$ python3 -q
>>> import numpy as np
>>> np.set_printoptions(suppress=True, linewidth=100)
>>> data, _ = np.linalg.qr(np.array([[0.4, -0.7, -0.3, -0.4],
...     [0.4, -0.2, -0.9, -0.4],
...     [2.0, -0.6, 0.6, 0.6],
...     [-0.9, 0.2, -2.5, -0.5]]))
>>> data.round(3)
array([[-0.177,  0.968,  0.162, -0.073],
       [-0.177,  0.11 , -0.463,  0.861],
       [-0.883, -0.134, -0.307, -0.329],
       [ 0.397,  0.181, -0.815, -0.38 ]])
>>> np.round(np.linalg.pinv(data), 3)
array([[-0.177, -0.177, -0.883,  0.397],
       [ 0.968,  0.11 , -0.134,  0.181],
       [ 0.162, -0.463, -0.307, -0.815],
       [-0.073,  0.861, -0.329, -0.38 ]])
>>> vec = np.array([6, 0, 7, 1])
>>> np.round(data.T @ (data @ vec), 3) + 0
array([6., 0., 7., 1.])
>>> print(np.round(np.linalg.det(data), 3))
-1.0
>>> print(np.round(np.abs(np.linalg.eigvals(data)), 3))
[1. 1. 1. 1.]
>>> [p for p in range(1, 25) if np.allclose(np.linalg.matrix_power(data, p), np.eye(4))]
[]
>>> np.round(np.linalg.inv(data), 3)
array([[-0.177, -0.177, -0.883,  0.397],
       [ 0.968,  0.11 , -0.134,  0.181],
       [ 0.162, -0.463, -0.307, -0.815],
       [-0.073,  0.861, -0.329, -0.38 ]])
>>> 4 - np.linalg.matrix_rank(data - np.eye(4), tol=1e-8)
np.int64(1)
>>> J = np.array([[-0.94, 1.92, 1.82, 0.18],
...     [-2.67, 2.84, 0.21, 1.33],
...     [1.93, -2.6, -1.19, -0.79],
...     [-0.36, 0.7, 0.63, 0.08],
...     [1.32, -1.46, -0.21, -0.64]])
>>> rng = np.random.default_rng(53211)
>>> other = J + rng.integers(-2, 3, (5, 2)) @ rng.integers(-2, 3, (2, 4))
>>> other.round(3)
array([[ 5.06,  0.92, -2.18, -1.82],
       [-0.67,  2.84, -0.79, -0.67],
       [ 7.93, -4.6 , -6.19,  1.21],
       [-4.36,  0.7 ,  2.63,  4.08],
       [ 1.32, -3.46, -2.21,  7.36]])
>>> np.linalg.matrix_rank(other - J, tol=1e-8)
np.int64(2)
>>> print(np.abs(other - J).sum(axis=1))
[13.  5. 15. 10. 12.]
>>> X = np.array([[25, -45, 0, 15, -30],
...     [-45, 81, 0, -27, 54],
...     [0, 0, 0, 0, 0],
...     [15, -27, 0, 9, -18],
...     [-30, 54, 0, -18, 36]])
>>> other = X[0, 0] * X[1:] - np.outer(X[1:, 0], X[0])
>>> other
array([[0, 0, 0, 0, 0],
       [0, 0, 0, 0, 0],
       [0, 0, 0, 0, 0],
       [0, 0, 0, 0, 0]])
>>> np.flatnonzero(~other.round(6).any(axis=1))
array([0, 1, 2, 3])
>>> np.flatnonzero(np.linalg.matrix_power((X != 0) + (X.T != 0) + np.eye(5), 5)[3])
array([0, 1, 3, 4])
>>> X @ X
array([[ 3775, -6795,     0,  2265, -4530],
       [-6795, 12231,     0, -4077,  8154],
       [    0,     0,     0,     0,     0],
       [ 2265, -4077,     0,  1359, -2718],
       [-4530,  8154,     0, -2718,  5436]])
>>> (np.linalg.matrix_power((X != 0) + (X.T != 0) + np.eye(5), 5) > 0).astype(int)
array([[1, 1, 0, 1, 1],
       [1, 1, 0, 1, 1],
       [0, 0, 1, 0, 0],
       [1, 1, 0, 1, 1],
       [1, 1, 0, 1, 1]])
>>> np.unravel_index(np.abs(X).argmax(), X.shape)
(np.int64(1), np.int64(1))
>>> X.sum(axis=0)
array([-35,  63,   0, -21,  42])
>>> X.sum(axis=1)
array([-35,  63,   0, -21,  42])
>>> np.diff(X, axis=0)
array([[-70, 126,   0, -42,  84],
       [ 45, -81,   0,  27, -54],
       [ 15, -27,   0,   9, -18],
       [-45,  81,   0, -27,  54]])
>>> np.round(np.linalg.svd(X, compute_uv=False), 3) + 0
array([151.,   0.,   0.,   0.,   0.])
>>> X.shape
(5, 5)
>>> np.linalg.matrix_rank(X)
np.int64(1)
>>> print(X - X[0])
[[  0   0   0   0   0]
 [-70 126   0 -42  84]
 [-25  45   0 -15  30]
 [-10  18   0  -6  12]
 [-55  99   0 -33  66]]
>>> np.round(np.abs(np.linalg.eigvals(X)).max(), 3)
np.float64(151.0)
>>> np.round(np.linalg.det(X), 3)
np.float64(0.0)
>>> print(np.allclose(X, X.T))
True
>>> np.trace(X)
np.int64(151)
>>> print(np.round(np.sort(np.abs(np.linalg.eigvals(X))), 3) + 0)
[  0.   0.   0.   0. 151.]
>>> np.linalg.matrix_power(X, 2)
array([[ 3775, -6795,     0,  2265, -4530],
       [-6795, 12231,     0, -4077,  8154],
       [    0,     0,     0,     0,     0],
       [ 2265, -4077,     0,  1359, -2718],
       [-4530,  8154,     0, -2718,  5436]])
>>> np.allclose(X @ X.T, X.T @ X)
True
>>> vals, evecs = np.linalg.eigh(X)
>>> np.unique(vals.round(6) + 0, return_counts=True)[1]
array([4, 1])
>>> np.round(np.linalg.svd(X, compute_uv=False), 3) + 0
array([151.,   0.,   0.,   0.,   0.])
>>> np.round(evecs @ np.diag(vals) @ evecs.T, 3) + 0
array([[ 25., -45.,   0.,  15., -30.],
       [-45.,  81.,   0., -27.,  54.],
       [  0.,   0.,   0.,   0.,   0.],
       [ 15., -27.,   0.,   9., -18.],
       [-30.,  54.,   0., -18.,  36.]])
>>> np.round(np.abs(evecs[:, -1]), 3)
array([0.407, 0.732, 0.   , 0.244, 0.488])
>>> mat = np.load("data.npy")
>>> mat
array([[ 3,  0,  0,  0,  0],
       [-1, -1,  0,  0,  0],
       [ 2,  3,  0,  0,  0],
       [-1,  1, -2,  2,  0],
       [ 2,  0, -1,  0, -1]])
>>> other = mat + rng.integers(-2, 3, (5, 4)) @ rng.integers(-2, 3, (4, 5))
>>> other
array([[ 4, -3,  0,  1,  0],
       [-3,  3,  2, -3,  8],
       [ 3,  2, -2,  5,  4],
       [-1, -4, -1,  2, -5],
       [ 0, -1,  2, -5, -6]])
>>> print(np.round(np.linalg.svd(other - mat, compute_uv=False), 3) + 0)
[12.789  9.583  3.689  1.004  0.   ]
>>> print(other - mat)
[[ 1 -3  0  1  0]
 [-2  4  2 -3  8]
 [ 1 -1 -2  5  4]
 [ 0 -5  1  0 -5]
 [-2 -1  3 -5 -5]]
>>> np.abs(other - mat).sum(axis=1)
array([ 5, 19, 13, 11, 16])
>>> vec = np.array([1, -4, 1, -1, -1])
>>> np.linalg.norm(other @ vec) <= np.linalg.norm(other, 2) * np.linalg.norm(vec) + 1e-9
np.True_
>>> other @ np.eye(5)[4]
array([ 0.,  8.,  4., -5., -6.])
